>>> import numpy as np
>>> from numpy import linalg as LA
>>> np.set_printoptions(precision=1, suppress=True, linewidth=120, floatmode="fixed")
>>> def tidy(a):
...     return np.round(a, 1) + 0
... 
>>> K = np.load("out15.npy")
>>> K
array([[5.1, 3.0, 5.0, 0.0, 3.0],
       [8.0, 3.1, 1.0, 7.0, 0.0],
       [5.0, 2.0, 9.1, 2.0, 0.0],
       [5.0, 3.0, 4.0, 5.1, 5.0],
       [5.0, 3.0, 5.0, 0.0, 3.1]])
>>> P = np.triu(np.array([[2, 1, 4, 5, 2],
...     [4, 2, 4, 3, 3],
...     [4, 0, 4, 3, 5],
...     [4, 4, 1, 5, 2],
...     [4, 1, 4, 3, 0]]), 1) + np.eye(5)
>>> M2 = P @ K @ LA.inv(P)
>>> tidy(np.poly(M2))
array([   1.0,  -25.5,  153.1, -335.4,  361.6,  -33.0])
>>> tidy(LA.det(M2))
np.float64(33.0)
>>> rng = np.random.default_rng(833)
>>> lab = rng.permutation(5)
>>> lab
array([1, 2, 3, 4, 0])
>>> M2 = K[lab][:, lab]
>>> np.diag(M2)
array([3.1, 9.1, 5.1, 3.1, 5.1])
>>> np.trace(M2)
np.float64(25.5)
>>> X = np.loadtxt("sample9.csv", delimiter=",")
>>> X
array([[ 0.0,  3.0,  3.0,  1.0,  2.0,  3.0, -3.0, -3.0, -1.0, -3.0, -1.0,  0.0, -1.0],
       [ 2.0, -2.0, -1.0,  3.0,  2.0,  3.0, -3.0,  1.0, -2.0, -1.0, -1.0, -1.0, -2.0],
       [-2.0,  3.0, -2.0,  0.0,  0.0, -3.0,  1.0,  3.0,  3.0,  2.0,  1.0,  3.0, -1.0],
       [-2.0, -3.0, -3.0,  0.0,  1.0,  1.0,  0.0, -2.0,  1.0,  2.0,  0.0, -3.0,  0.0],
       [-1.0, -2.0, -2.0, -2.0, -3.0, -2.0,  3.0,  2.0,  3.0,  3.0, -2.0,  3.0, -1.0],
       [ 0.0, -1.0,  2.0,  0.0, -3.0, -1.0, -2.0,  0.0, -2.0,  0.0, -3.0, -2.0,  1.0],
       [-3.0,  2.0,  3.0,  0.0,  0.0,  2.0, -3.0,  3.0,  1.0,  1.0,  2.0,  0.0, -2.0],
       [ 3.0,  2.0, -2.0, -3.0,  2.0, -2.0,  0.0,  1.0, -3.0, -1.0,  0.0,  2.0,  0.0],
       [ 1.0,  3.0,  3.0, -3.0, -2.0,  2.0,  1.0, -3.0,  0.0, -3.0, -3.0, -2.0, -2.0],
       [-1.0, -1.0,  2.0, -3.0, -1.0,  3.0,  2.0, -2.0,  3.0, -1.0,  2.0,  1.0,  0.0],
       [ 3.0,  2.0,  3.0,  1.0, -3.0,  1.0, -2.0,  1.0,  0.0, -1.0,  1.0, -1.0,  1.0],
       [ 3.0,  0.0,  0.0,  0.0, -3.0,  2.0, -2.0,  0.0, -1.0, -3.0,  3.0, -2.0, -2.0],
       [ 2.0,  2.0, -3.0,  3.0,  2.0, -2.0,  0.0,  3.0,  2.0, -3.0,  3.0,  2.0,  1.0],
       [ 1.0,  3.0,  3.0, -3.0, -2.0,  2.0,  1.0, -3.0,  0.0, -3.0, -3.0, -2.0, -2.0]])
>>> # row 13 repeats row 8
>>> M2 = np.c_[X[:, :1] @ np.array([[6]]), np.array([1, 3, -9, 6, 2, -4, -1, -6, 1, 1, -1, 7, -6, -1])]
>>> M2
array([[  0.0,   1.0],
       [ 12.0,   3.0],
       [-12.0,  -9.0],
       [-12.0,   6.0],
       [ -6.0,   2.0],
       [  0.0,  -4.0],
       [-18.0,  -1.0],
       [ 18.0,  -6.0],
       [  6.0,   1.0],
       [ -6.0,   1.0],
       [ 18.0,  -1.0],
       [ 18.0,   7.0],
       [ 12.0,  -6.0],
       [  6.0,  -1.0]])
>>> tidy(LA.norm(M2 - X @ LA.lstsq(X, M2)[0], axis=0))
array([0.0, 1.4])
>>> tidy(LA.norm(LA.qr(X)[0].T @ M2, axis=0) ** 2 / ((M2 ** 2).sum(axis=0) + 1e-12))
array([1.0, 1.0])
>>> LA.matrix_rank(np.c_[X, M2])
np.int64(14)
